$ python3 -q
>>> import numpy as np
>>> np.set_printoptions(suppress=True, linewidth=120)
>>> def tidy(a):
...     return np.round(a, 2) + 0
... 
>>> F = np.load("arr.npy")
>>> F
array([[-0.75,  0.33,  5.13, -0.05, -2.58, -2.14, -2.34],
       [ 0.33, -3.69,  1.66, -0.07, -0.85,  2.93,  0.84],
       [ 5.13,  1.66,  1.84,  1.56,  2.69, -3.14,  1.19],
       [-0.05, -0.07,  1.56,  1.48,  1.8 , -1.6 , -0.54],
       [-2.58, -0.85,  2.69,  1.8 ,  5.8 ,  2.47, -0.06],
       [-2.14,  2.93, -3.14, -1.6 ,  2.47, -1.38,  0.28],
       [-2.34,  0.84,  1.19, -0.54, -0.06,  0.28,  0.7 ]])
>>> Y = F / np.linalg.norm(F, axis=1, keepdims=True)
>>> gram = Y @ Y.T
>>> tidy(gram[1])
array([ 0.03,  1.  , -0.32, -0.23,  0.23, -0.75, -0.03])
>>> (np.abs(gram) > 0.9).astype(int)
array([[1, 0, 0, 0, 0, 0, 0],
       [0, 1, 0, 0, 0, 0, 0],
       [0, 0, 1, 0, 0, 0, 0],
       [0, 0, 0, 1, 0, 0, 0],
       [0, 0, 0, 0, 1, 0, 0],
       [0, 0, 0, 0, 0, 1, 0],
       [0, 0, 0, 0, 0, 0, 1]])
>>> tidy(np.linalg.norm(Y, axis=1))
array([1., 1., 1., 1., 1., 1., 1.])
>>> np.argwhere(np.triu(np.abs(gram) > 0.95, 1))
array([], shape=(0, 2), dtype=int64)
>>> left, s, Vh = np.linalg.svd(F, full_matrices=False)
>>> tidy(np.cumsum(s ** 2) / np.sum(s ** 2))
array([0.27, 0.55, 0.82, 0.97, 0.99, 1.  , 1.  ])
>>> tidy(Vh @ Vh.T)
array([[1., 0., 0., 0., 0., 0., 0.],
       [0., 1., 0., 0., 0., 0., 0.],
       [0., 0., 1., 0., 0., 0., 0.],
       [0., 0., 0., 1., 0., 0., 0.],
       [0., 0., 0., 0., 1., 0., 0.],
       [0., 0., 0., 0., 0., 1., 0.],
       [0., 0., 0., 0., 0., 0., 1.]])
>>> (s > 1e-8).sum()
np.int64(7)
>>> print(tidy(s / s[0]))
[1.   1.   1.   0.75 0.25 0.12 0.12]
>>> w, vecs = np.linalg.eigh(F)
>>> x0 = np.array([-2, 2, -5, 1, 1, 0, -5])
>>> x0 @ F @ x0
np.float64(89.62)
>>> tidy(np.linalg.eigvalsh(F[1:, 1:]))
array([-7.64, -1.41, -0.5 ,  2.  ,  4.3 ,  8.  ])
>>> tidy(x0 @ F @ x0 / (x0 @ x0)), tidy(w[0]), tidy(w[-1])
(np.float64(1.49), np.float64(-8.0), np.float64(8.0))
>>> tidy(F.sum(axis=1))
array([-2.4 ,  1.15, 10.93,  2.58,  9.27, -2.58,  0.07])
>>> print(tidy(F.mean(axis=0)))
[-0.34  0.16  1.56  0.37  1.32 -0.37  0.01]
>>> tidy(np.linalg.norm(F))
np.float64(15.3)
>>> W0 = np.loadtxt("out3.csv", delimiter=",")
>>> W0
array([[ 2.2, -1.2,  1.4, -0.1,  0.7, -0.7],
       [ 0.1, -0.5,  0.1, -0.7, -1.2,  0.4],
       [-1.9,  1.6, -0.8, -1. , -1. ,  1.2],
       [ 0.3,  0.9,  0.9,  0.3,  0.2,  0.6],
       [ 1.2,  0.3, -0.3, -0.3,  0.1, -0.6],
       [-0.5,  0. ,  0.8,  0.5, -0.3,  1.7],
       [ 1.7, -1.1,  0.1,  1.2,  0.6,  0. ],
       [ 0.5, -0.4, -1.6, -0.9,  0.8, -1.2],
       [ 0. ,  1.2, -2.5,  0.7,  0.9, -2. ],
       [ 0.7,  0.6,  0.1, -1.1,  1.7, -0.6],
       [ 0.6,  1.9,  2.7, -1.9,  1. , -0.7],
       [-0.6,  0.6,  0.1, -0.1,  1.9, -0.8],
       [ 0. ,  1. ,  1.1,  0.1, -0.4, -0.9],
       [ 3.5,  0.9,  0.5, -0.5,  1.4,  0.3],
       [-0.4,  0.7,  0.8, -0.4,  0.7, -0.9],
       [ 0.4,  0. ,  0.4,  0.3,  0.5,  1.8],
       [-0.8,  0.7, -0.4, -0.7, -0.9, -0.2],
       [ 0.6,  0.4, -0.7,  1.4, -1.9, -0.6],
       [ 0.4, -0.3,  0.4,  0.6,  2.2,  1.6],
       [-1. , -0.7,  0.7, -0.4,  0.3,  0.9],
       [-1. ,  1.4, -1.6,  0.5, -0.7, -1. ],
       [-5. , -9. , 17. ,  6. ,  8. ,  7. ],
       [ 0.9, -0.6,  0.3, -0.3,  1.4, -1.8],
       [ 0.8,  1.8, -0.5,  0.2,  0.2,  0.4],
       [-0.4,  0.7,  1.5, -0.1, -1.3,  0.9],
       [-0.3,  0.2, -0.2,  1. , -0.7, -1.1],
       [-0.1, -1.1, -1.3, -0.8,  2.1,  2.5],
       [ 0.5, -0.2,  1.1,  1.3,  0.9,  0.1],
       [-0.1,  1.7,  0.6, -0.3, -0.1, -1.2],
       [-0.4,  1.4, -0.9,  1. ,  1.9,  0.1]])
>>> # row 21 dominates
>>> x0 = np.array([3, 1, -2, 3, -1, 0])
>>> np.sign((W0 @ x0).round(6))
array([ 1., -1., -1.,  1.,  1., -1.,  1.,  1.,  1., -1., -1., -1., -1.,  1., -1.,  1., -1.,  1., -1., -1.,  1., -1.,
       -1.,  1., -1.,  1., -1.,  1., -1.,  1.])
>>> m1 = np.array([[-0.1, -0.3, -0.8, -0.3],
...     [0.6, -1.1, 0.2, 0.1],
...     [0.8, -0.3, 0.6, -0.3],
...     [1.2, 1.8, -0.4, 1.3],
...     [0.1, 0.3, 0.1, -1.0],
...     [2.3, -0.9, 0.6, -0.2],
...     [0.1, 0.9, -0.1, -0.8],
...     [-1.7, -0.3, 1.1, 0.4],
...     [0.0, 0.4, 0.9, -1.4],
...     [1.6, -0.9, 0.0, 2.2],
...     [-1.0, 0.1, 0.8, 0.5]])
>>> m1
array([[-0.1, -0.3, -0.8, -0.3],
       [ 0.6, -1.1,  0.2,  0.1],
       [ 0.8, -0.3,  0.6, -0.3],
       [ 1.2,  1.8, -0.4,  1.3],
       [ 0.1,  0.3,  0.1, -1. ],
       [ 2.3, -0.9,  0.6, -0.2],
       [ 0.1,  0.9, -0.1, -0.8],
       [-1.7, -0.3,  1.1,  0.4],
       [ 0. ,  0.4,  0.9, -1.4],
       [ 1.6, -0.9,  0. ,  2.2],
       [-1. ,  0.1,  0.8,  0.5]])
>>> z = m1[:, 3] > np.median(m1[:, 3])
>>> r0 = m1[z].mean(axis=0) - m1[~z].mean(axis=0)
>>> print(((m1 - m1.mean(axis=0)) @ r0 > 0).astype(int))
[0 1 0 1 0 0 0 1 0 1 1]
>>> Xs = (m1 - m1.mean(axis=0)) / m1.std(axis=0)
>>> tidy(Xs.std(axis=0))
array([1., 1., 1., 1.])
>>> b = np.linalg.lstsq(np.delete(Xs, 0, axis=1), Xs[:, 0])[0]
>>> print(tidy(1 - np.var(Xs[:, 0] - np.delete(Xs, 0, axis=1) @ b)))
0.19
>>> tidy(np.linalg.norm(F[5] - F[1]))
np.float64(10.26)
>>> tidy(np.linalg.norm(F, 1)), tidy(np.linalg.norm(F, np.inf))
(np.float64(17.21), np.float64(17.21))
>>> tidy(np.linalg.norm(F[5], 1)), tidy(np.linalg.norm(F[5], np.inf))
(np.float64(13.94), np.float64(3.14))
>>> print(tidy(np.linalg.norm(F, 2)))
8.0
>>> tidy(np.linalg.norm(F, axis=0))
array([6.61, 5.15, 7.31, 3.27, 7.59, 5.8 , 2.91])
>>> cent = m1[[7, 5]].astype(float)
>>> for _ in range(4):
...     z = np.linalg.norm(m1[:, None] - cent, axis=-1).argmin(axis=1)
...     cent = np.array([m1[z == j].mean(axis=0) for j in range(2)])
... 
>>> z
array([0, 1, 1, 1, 0, 1, 0, 0, 0, 1, 0])
>>> tidy(cent)
array([[-0.43,  0.18,  0.33, -0.43],
       [ 1.3 , -0.28,  0.2 ,  0.62]])
>>> np.bincount(z)
array([6, 5])
>>> J = np.loadtxt("mat.csv", delimiter=",")
>>> J
array([[ 7.,  4.,  0.,  0.,  0.,  0.,  0.,  0.,  0.,  0.,  0.],
       [ 4., -2.,  4.,  0.,  0.,  0.,  0.,  0.,  0.,  0.,  0.],
       [ 0.,  4.,  1.,  4.,  0.,  0.,  0.,  0.,  0.,  0.,  0.],
       [ 0.,  0.,  4.,  0.,  4.,  0.,  0.,  0.,  0.,  0.,  0.],
       [ 0.,  0.,  0.,  4.,  4.,  4.,  0.,  0.,  0.,  0.,  0.],
       [ 0.,  0.,  0.,  0.,  4., -4.,  4.,  0.,  0.,  0.,  0.],
       [ 0.,  0.,  0.,  0.,  0.,  4.,  8.,  4.,  0.,  0.,  0.],
       [ 0.,  0.,  0.,  0.,  0.,  0.,  4., -3.,  4.,  0.,  0.],
       [ 0.,  0.,  0.,  0.,  0.,  0.,  0.,  4., -7.,  4.,  0.],
       [ 0.,  0.,  0.,  0.,  0.,  0.,  0.,  0.,  4., -2.,  4.],
       [ 0.,  0.,  0.,  0.,  0.,  0.,  0.,  0.,  0.,  4., -3.]])
>>> def softmax(z):
...     e = np.exp(z - z.max(axis=-1, keepdims=True))
...     return e / e.sum(axis=-1, keepdims=True)
... 
>>> tidy(softmax(10 * J[7]))
array([0. , 0. , 0. , 0. , 0. , 0. , 0.5, 0. , 0.5, 0. , 0. ])
>>> tidy(softmax(J[7]))
array([0.01, 0.01, 0.01, 0.01, 0.01, 0.01, 0.47, 0.  , 0.47, 0.01, 0.01])
>>> att = J @ J.T / np.sqrt(11)
>>> tidy(softmax(att + np.triu(np.full(att.shape, -np.inf), 1)))
array([[1.  , 0.  , 0.  , 0.  , 0.  , 0.  , 0.  , 0.  , 0.  , 0.  , 0.  ],
       [0.01, 0.99, 0.  , 0.  , 0.  , 0.  , 0.  , 0.  , 0.  , 0.  , 0.  ],
       [0.01, 0.  , 0.99, 0.  , 0.  , 0.  , 0.  , 0.  , 0.  , 0.  , 0.  ],
       [0.  , 0.01, 0.  , 0.99, 0.  , 0.  , 0.  , 0.  , 0.  , 0.  , 0.  ],
       [0.  , 0.  , 0.  , 0.  , 1.  , 0.  , 0.  , 0.  , 0.  , 0.  , 0.  ],
       [0.  , 0.  , 0.  , 0.  , 0.  , 1.  , 0.  , 0.  , 0.  , 0.  , 0.  ],
       [0.  , 0.  , 0.  , 0.  , 0.  , 0.  , 1.  , 0.  , 0.  , 0.  , 0.  ],
       [0.  , 0.  , 0.  , 0.  , 0.  , 0.  , 0.  , 1.  , 0.  , 0.  , 0.  ],
       [0.  , 0.  , 0.  , 0.  , 0.  , 0.  , 0.  , 0.  , 1.  , 0.  , 0.  ],
       [0.  , 0.  , 0.  , 0.  , 0.  , 0.  , 0.  , 0.  , 0.  , 1.  , 0.  ],
       [0.  , 0.  , 0.  , 0.  , 0.  , 0.  , 0.  , 0.  , 0.06, 0.  , 0.93]])
>>> print(tidy(softmax(att)))
[[1.   0.   0.   0.   0.   0.   0.   0.   0.   0.   0.  ]
 [0.01 0.99 0.   0.   0.   0.   0.   0.   0.   0.   0.  ]
 [0.01 0.   0.99 0.   0.01 0.   0.   0.   0.   0.   0.  ]
 [0.   0.01 0.   0.98 0.01 0.01 0.   0.   0.   0.   0.  ]
 [0.   0.   0.   0.   1.   0.   0.   0.   0.   0.   0.  ]
 [0.   0.   0.   0.   0.   1.   0.   0.   0.   0.   0.  ]
 [0.   0.   0.   0.   0.   0.   1.   0.   0.   0.   0.  ]
 [0.   0.   0.   0.   0.   0.   0.   1.   0.   0.   0.  ]
 [0.   0.   0.   0.   0.   0.   0.   0.   1.   0.   0.  ]
 [0.   0.   0.   0.   0.   0.   0.   0.   0.   1.   0.  ]
 [0.   0.   0.   0.   0.   0.   0.   0.   0.06 0.   0.93]]
>>> A = np.load("x.npy")
>>> A
array([[1, 0, 0, 0, 0, 0, 0],
       [5, 1, 0, 0, 0, 0, 0],
       [3, 0, 1, 0, 0, 0, 0],
       [5, 5, 1, 1, 0, 0, 0],
       [1, 4, 1, 5, 1, 0, 0],
       [3, 0, 5, 2, 0, 1, 0],
       [0, 0, 1, 4, 2, 2, 1]])
>>> gram = np.cov(m1, rowvar=False)
>>> np.argsort(-m1.std(axis=0).round(6), kind="stable")
array([0, 3, 1, 2])
>>> print(np.median(m1, axis=0))
[ 0.1 -0.3  0.2 -0.2]
>>> tidy(np.polyfit(m1[:, 1], m1[:, 0], 1))
array([-0.21,  0.35])
>>> left, s, Vh = np.linalg.svd(A)
>>> tidy(s)
array([10.86,  6.65,  5.16,  2.78,  1.18,  0.16,  0.  ])
>>> np.argmax(s[:-1] / (s[1:] + 1e-6)) + 1
np.int64(6)
>>> Y = left[:, :6] @ np.diag(s[:6]) @ Vh[:6]
>>> tidy(np.linalg.norm(A - Y) / np.linalg.norm(A))
np.float64(0.0)
>>> tidy(Y)
array([[1., 0., 0., 0., 0., 0., 0.],
       [5., 1., 0., 0., 0., 0., 0.],
       [3., 0., 1., 0., 0., 0., 0.],
       [5., 5., 1., 1., 0., 0., 0.],
       [1., 4., 1., 5., 1., 0., 0.],
       [3., 0., 5., 2., 0., 1., 0.],
       [0., 0., 1., 4., 2., 2., 1.]])
>>> np.linalg.matrix_rank(Y)
np.int64(6)
>>> tidy(np.abs(A - Y).max())
np.float64(0.0)
>>> left, s, Vh = np.linalg.svd(Y)
>>> vecs = Vh[:(s > 1e-8).sum()]
>>> rng = np.random.default_rng(915)
>>> x0 = Y[0] + -2 * Y[3] + rng.integers(2) * np.eye(7)[6]
>>> tidy(x0)
array([ -9., -10.,  -2.,  -2.,   0.,   0.,   1.])
>>> tidy(vecs.T @ vecs)
array([[ 1.  ,  0.  ,  0.  ,  0.  ,  0.  ,  0.  ,  0.  ],
       [ 0.  ,  1.  ,  0.  ,  0.  , -0.01,  0.  ,  0.02],
       [ 0.  ,  0.  ,  1.  ,  0.  , -0.01,  0.  ,  0.01],
       [ 0.  ,  0.  ,  0.  ,  0.99,  0.06,  0.02, -0.1 ],
       [ 0.  , -0.01, -0.01,  0.06,  0.77, -0.08,  0.41],
       [ 0.  ,  0.  ,  0.  ,  0.02, -0.08,  0.97,  0.15],
       [ 0.  ,  0.02,  0.01, -0.1 ,  0.41,  0.15,  0.27]])
>>> print(tidy(np.linalg.norm(x0 - vecs.T @ vecs @ x0)))
0.85
>>> np.linalg.matrix_rank(np.vstack([Y, x0]))
np.int64(7)
>>> tidy(np.diag(vecs.T @ vecs))
array([1.  , 1.  , 1.  , 0.99, 0.77, 0.97, 0.27])
>>> np.allclose(vecs.T @ vecs @ x0, x0)
False
